$ python3 -q
>>> import numpy as np
>>> np.set_printoptions(precision=2, suppress=True, linewidth=120)
>>> M = np.loadtxt("arr.csv", delimiter=",")
>>> M
array([[ 0.01,  0.01,  0.05, -0.01, -0.05,  0.05,  0.01,  0.05],
       [ 0.01,  0.01,  0.05, -0.01, -0.05,  0.05,  0.01,  0.05],
       [ 0.05,  0.05,  0.24, -0.05, -0.24,  0.24,  0.05,  0.24],
       [-0.01, -0.01, -0.05,  0.01,  0.05, -0.05, -0.01, -0.05],
       [-0.05, -0.05, -0.24,  0.05,  0.24, -0.24, -0.05, -0.24],
       [ 0.05,  0.05,  0.24, -0.05, -0.24,  0.24,  0.05,  0.24],
       [ 0.01,  0.01,  0.05, -0.01, -0.05,  0.05,  0.01,  0.05],
       [ 0.05,  0.05,  0.24, -0.05, -0.24,  0.24,  0.05,  0.24]])
>>> # column 1 repeats column 0
>>> np.linalg.lstsq(M[:-1].T, M[-1])[2]
np.int32(1)
>>> np.round(np.trace(np.linalg.pinv(M) @ M), 2)
np.float64(1.0)
>>> np.unique(M.round(6), axis=0).shape
(4, 8)
>>> np.allclose(M[:-1].T @ np.linalg.lstsq(M[:-1].T, M[-1])[0], M[-1])
True
>>> U, sig, Vh = np.linalg.svd(M)
>>> evecs = Vh[:(sig > 1e-8).sum()]
>>> rng = np.random.default_rng(4741)
>>> vec = M[0] + 2 * M[7] + rng.integers(2) * np.eye(8)[3]
>>> print(vec)
[ 0.11  0.11  0.53 -0.11 -0.53  0.53  0.11  0.53]
>>> np.allclose(evecs.T @ evecs @ vec, vec)
True
>>> np.linalg.matrix_rank(np.vstack([M, vec]))
np.int64(1)
>>> evecs.T @ evecs
array([[ 0.01,  0.01,  0.05, -0.01, -0.05,  0.05,  0.01,  0.05],
       [ 0.01,  0.01,  0.05, -0.01, -0.05,  0.05,  0.01,  0.05],
       [ 0.05,  0.05,  0.24, -0.05, -0.24,  0.24,  0.05,  0.24],
       [-0.01, -0.01, -0.05,  0.01,  0.05, -0.05, -0.01, -0.05],
       [-0.05, -0.05, -0.24,  0.05,  0.24, -0.24, -0.05, -0.24],
       [ 0.05,  0.05,  0.24, -0.05, -0.24,  0.24,  0.05,  0.24],
       [ 0.01,  0.01,  0.05, -0.01, -0.05,  0.05,  0.01,  0.05],
       [ 0.05,  0.05,  0.24, -0.05, -0.24,  0.24,  0.05,  0.24]])
>>> vec = np.array([-2, 5, -5, 1, -2, 5, 2, 4])
>>> print(np.round((vec - M @ vec) @ (M @ vec), 2))
0.0
>>> [round(float(x), 2) for x in np.linalg.svd(M, compute_uv=False)[:3]]
[1.0, 0.0, 0.0]
>>> ev, evecs = np.linalg.eigh(M)
>>> (ev > 1e-8).sum(), (ev < -1e-8).sum()
(np.int64(1), np.int64(0))
>>> np.round(np.linalg.svd(M, compute_uv=False), 2) + 0
array([1., 0., 0., 0., 0., 0., 0., 0.])
>>> print(np.round(evecs.T @ evecs, 2) + 0)
[[1. 0. 0. 0. 0. 0. 0. 0.]
 [0. 1. 0. 0. 0. 0. 0. 0.]
 [0. 0. 1. 0. 0. 0. 0. 0.]
 [0. 0. 0. 1. 0. 0. 0. 0.]
 [0. 0. 0. 0. 1. 0. 0. 0.]
 [0. 0. 0. 0. 0. 1. 0. 0.]
 [0. 0. 0. 0. 0. 0. 1. 0.]
 [0. 0. 0. 0. 0. 0. 0. 1.]]
>>> np.unique(ev.round(6) + 0, return_counts=True)[1]
array([7, 1])
>>> print(np.abs(evecs[:, -1]).round(6).argmax())
2
>>> evecs @ np.diag(ev) @ evecs.T
array([[ 0.01,  0.01,  0.05, -0.01, -0.05,  0.05,  0.01,  0.05],
       [ 0.01,  0.01,  0.05, -0.01, -0.05,  0.05,  0.01,  0.05],
       [ 0.05,  0.05,  0.24, -0.05, -0.24,  0.24,  0.05,  0.24],
       [-0.01, -0.01, -0.05,  0.01,  0.05, -0.05, -0.01, -0.05],
       [-0.05, -0.05, -0.24,  0.05,  0.24, -0.24, -0.05, -0.24],
       [ 0.05,  0.05,  0.24, -0.05, -0.24,  0.24,  0.05,  0.24],
       [ 0.01,  0.01,  0.05, -0.01, -0.05,  0.05,  0.01,  0.05],
       [ 0.05,  0.05,  0.24, -0.05, -0.24,  0.24,  0.05,  0.24]])
>>> np.round(evecs.T @ M @ evecs, 2) + 0
array([[0., 0., 0., 0., 0., 0., 0., 0.],
       [0., 0., 0., 0., 0., 0., 0., 0.],
       [0., 0., 0., 0., 0., 0., 0., 0.],
       [0., 0., 0., 0., 0., 0., 0., 0.],
       [0., 0., 0., 0., 0., 0., 0., 0.],
       [0., 0., 0., 0., 0., 0., 0., 0.],
       [0., 0., 0., 0., 0., 0., 0., 0.],
       [0., 0., 0., 0., 0., 0., 0., 1.]])
>>> round(float(ev.sum()), 2), np.trace(M)
(1.0, np.float64(1.0))
>>> X = np.loadtxt("dump.csv", delimiter=",")
>>> X
array([[ 5., -3., -9., -5., -9.,  2., -8., -2.,  6.,  7., -7., -1.],
       [-3.,  5., -3., -9., -5., -9.,  2., -8., -2.,  6.,  7., -7.],
       [-9., -3.,  5., -3., -9., -5., -9.,  2., -8., -2.,  6.,  7.],
       [-5., -9., -3.,  5., -3., -9., -5., -9.,  2., -8., -2.,  6.],
       [-9., -5., -9., -3.,  5., -3., -9., -5., -9.,  2., -8., -2.],
       [ 2., -9., -5., -9., -3.,  5., -3., -9., -5., -9.,  2., -8.],
       [-8.,  2., -9., -5., -9., -3.,  5., -3., -9., -5., -9.,  2.],
       [-2., -8.,  2., -9., -5., -9., -3.,  5., -3., -9., -5., -9.],
       [ 6., -2., -8.,  2., -9., -5., -9., -3.,  5., -3., -9., -5.],
       [ 7.,  6., -2., -8.,  2., -9., -5., -9., -3.,  5., -3., -9.],
       [-7.,  7.,  6., -2., -8.,  2., -9., -5., -9., -3.,  5., -3.],
       [-1., -7.,  7.,  6., -2., -8.,  2., -9., -5., -9., -3.,  5.]])
>>> def softmax(z):
...     e = np.exp(z - z.max(axis=-1, keepdims=True))
...     return e / e.sum(axis=-1, keepdims=True)
... 
>>> softmax(X).sum(axis=1)
array([1., 1., 1., 1., 1., 1., 1., 1., 1., 1., 1., 1.])
>>> np.round(softmax(X[5] + -2), 2) + 0
array([0.05, 0.  , 0.  , 0.  , 0.  , 0.91, 0.  , 0.  , 0.  , 0.  , 0.05, 0.  ])
>>> np.round(softmax(10 * X[5]), 2) + 0
array([0., 0., 0., 0., 0., 1., 0., 0., 0., 0., 0., 0.])
>>> print(np.round(softmax(X[5]), 2) + 0)
[0.05 0.   0.   0.   0.   0.91 0.   0.   0.   0.   0.05 0.  ]
>>> scores = X @ X.T / np.sqrt(12)
>>> np.round(softmax(scores), 2) + 0
array([[1., 0., 0., 0., 0., 0., 0., 0., 0., 0., 0., 0.],
       [0., 1., 0., 0., 0., 0., 0., 0., 0., 0., 0., 0.],
       [0., 0., 1., 0., 0., 0., 0., 0., 0., 0., 0., 0.],
       [0., 0., 0., 1., 0., 0., 0., 0., 0., 0., 0., 0.],
       [0., 0., 0., 0., 1., 0., 0., 0., 0., 0., 0., 0.],
       [0., 0., 0., 0., 0., 1., 0., 0., 0., 0., 0., 0.],
       [0., 0., 0., 0., 0., 0., 1., 0., 0., 0., 0., 0.],
       [0., 0., 0., 0., 0., 0., 0., 1., 0., 0., 0., 0.],
       [0., 0., 0., 0., 0., 0., 0., 0., 1., 0., 0., 0.],
       [0., 0., 0., 0., 0., 0., 0., 0., 0., 1., 0., 0.],
       [0., 0., 0., 0., 0., 0., 0., 0., 0., 0., 1., 0.],
       [0., 0., 0., 0., 0., 0., 0., 0., 0., 0., 0., 1.]])
>>> np.round(softmax(scores + np.triu(np.full(scores.shape, -np.inf), 1)), 2) + 0
array([[1., 0., 0., 0., 0., 0., 0., 0., 0., 0., 0., 0.],
       [0., 1., 0., 0., 0., 0., 0., 0., 0., 0., 0., 0.],
       [0., 0., 1., 0., 0., 0., 0., 0., 0., 0., 0., 0.],
       [0., 0., 0., 1., 0., 0., 0., 0., 0., 0., 0., 0.],
       [0., 0., 0., 0., 1., 0., 0., 0., 0., 0., 0., 0.],
       [0., 0., 0., 0., 0., 1., 0., 0., 0., 0., 0., 0.],
       [0., 0., 0., 0., 0., 0., 1., 0., 0., 0., 0., 0.],
       [0., 0., 0., 0., 0., 0., 0., 1., 0., 0., 0., 0.],
       [0., 0., 0., 0., 0., 0., 0., 0., 1., 0., 0., 0.],
       [0., 0., 0., 0., 0., 0., 0., 0., 0., 1., 0., 0.],
       [0., 0., 0., 0., 0., 0., 0., 0., 0., 0., 1., 0.],
       [0., 0., 0., 0., 0., 0., 0., 0., 0., 0., 0., 1.]])
>>> softmax(scores)[5] @ X
array([ 2., -9., -5., -9., -3.,  5., -3., -9., -5., -9.,  2., -8.])
